>>> import numpy as np
>>> import numpy.linalg as la
>>> np.set_printoptions(suppress=True, linewidth=160)
>>> A2 = np.array([[-5, -1], [-4, 5]])
>>> m1 = np.block([[np.zeros((2, 2)), A2], [A2.T, np.zeros((2, 2))]])
>>> print(m1)
[[ 0.  0. -5. -1.]
 [ 0.  0. -4.  5.]
 [-5. -4.  0.  0.]
 [-1.  5.  0.  0.]]
>>> # symmetric
>>> vals, V = la.eigvalsh(m1)
Traceback (most recent call last):
  File "<python-input-7>", line 1, in <module>
    vals, V = la.eigvalsh(m1)
    ^^^^^^^
ValueError: too many values to unpack (expected 2)
>>> vals, V = la.eigh(m1)
>>> vals.round(3)
array([-7.09, -4.09,  4.09,  7.09])
>>> (vals > 1e-8).sum(), (vals < -1e-8).sum()
(np.int64(2), np.int64(2))
>>> round(float(vals.sum()), 3), np.trace(m1)
(-0.0, np.float64(0.0))
>>> print(np.unique(vals.round(6) + 0, return_counts=True)[1])
[1 1 1 1]
>>> np.round(la.svd(m1, compute_uv=False), 3)
array([7.09, 7.09, 4.09, 4.09])
>>> np.round(V.T @ V, 3) + 0
array([[1., 0., 0., 0.],
       [0., 1., 0., 0.],
       [0., 0., 1., 0.],
       [0., 0., 0., 1.]])
>>> np.abs(V[:, -1]).round(6).argmax()
np.int64(1)
>>> np.round(V.T @ m1 @ V, 3) + 0
array([[-7.09,  0.  ,  0.  ,  0.  ],
       [ 0.  , -4.09,  0.  ,  0.  ],
       [ 0.  ,  0.  ,  4.09,  0.  ],
       [ 0.  ,  0.  ,  0.  ,  7.09]])
>>> data = np.array([[0, 0, 1], [0, 1, 0], [1, 0, 0]])
>>> vals, V = la.eig(data)
>>> np.round(np.sort(la.eigvals(data.T)), 3)
array([-1.,  1.,  1.])
>>> np.prod(vals)
np.float64(-1.0)
>>> np.round(np.sort(la.eigvals(la.inv(data))), 3)
array([-1.,  1.,  1.])
>>> vec = np.array([-3, 3, -1])
>>> print((data @ vec).argmax())
1
>>> data @ (2 * vec)
array([-2,  6, -6])
>>> la.norm(data @ vec) <= la.norm(data, 2) * la.norm(vec) + 1e-9
np.True_
>>> np.einsum("ij,j->i", data, vec)
array([-1,  3, -3])
>>> print(np.sign((data @ vec).round(6)))
[-1  1 -1]
>>> J = np.load("case4.npy")
>>> J.round(3)
array([[ 0.5  ,  0.866],
       [-0.866,  0.5  ]])
>>> # columns are unit length and at right angles
>>> round(float(la.det(J[::-1])), 3)
-1.0
>>> np.round(la.eigvals(J), 3)
array([0.5+0.866j, 0.5-0.866j])
>>> print(np.round(np.poly(J), 3))
[ 1. -1.  1.]
>>> A2 = np.array([[4, -4], [0, 5]])
>>> np.round(np.einsum("ij->j", J), 3)
array([-0.366,  1.366])
>>> np.round(np.einsum("ik,kj->ij", J, A2), 3)
array([[ 2.   ,  2.33 ],
       [-3.464,  5.964]])
>>> np.einsum("ij,ij->i", J, J)
array([1., 1.])
>>> vec = np.array([-3, 0])
>>> y = J @ vec
>>> beta, lr = np.zeros(2), 1 / la.norm(J, 2) ** 2
>>> for i in range(6):
...     beta -= lr * J.T @ (J @ beta - y)
...     if i % 1 == 0: print(i, round(la.norm(J @ beta - y), 3))
... 
0 0.0
1 0.0
2 0.0
3 0.0
4 0.0
5 0.0
>>> beta.round(3) + 0
array([-3.,  0.])
>>> vec = np.array([-1, 0])
>>> round(float(la.det(J)), 3)
1.0
>>> np.round(np.sort(np.abs(np.degrees(np.angle(la.eigvals(J))))), 3)
array([60., 60.])
>>> round(float(la.norm(vec)), 3), np.round(la.norm(J @ vec), 3)
(1.0, np.float64(1.0))
>>> 2 - la.matrix_rank(J - np.eye(2), tol=1e-8)
np.int64(0)
>>> np.round(J[:, 0] @ J[:, 1], 3)
np.float64(0.0)
>>> np.round(la.svd(J, compute_uv=False), 3)
array([1., 1.])
>>> X = np.diag(np.array([-1, -1, 1]))
>>> print(X)
[[-1  0  0]
 [ 0 -1  0]
 [ 0  0  1]]
>>> # 3 blocks once reordered
>>> vec = np.array([-1, 2, 0])
>>> 3 - la.matrix_rank(X - np.eye(3), tol=1e-8)
np.int64(1)
>>> [p for p in range(1, 25) if np.allclose(la.matrix_power(X, p), np.eye(3))]
[2, 4, 6, 8, 10, 12, 14, 16, 18, 20, 22, 24]
>>> Q = X.astype(float).copy()
>>> for j in range(3):
...     Q[:, j] -= Q[:, :j] @ (Q[:, :j].T @ Q[:, j])
...     Q[:, j] /= la.norm(Q[:, j])
... 
>>> Q
array([[-1.,  0.,  0.],
       [ 0., -1.,  0.],
       [ 0.,  0.,  1.]])
>>> Q.T @ Q
array([[1., 0., 0.],
       [0., 1., 0.],
       [0., 0., 1.]])
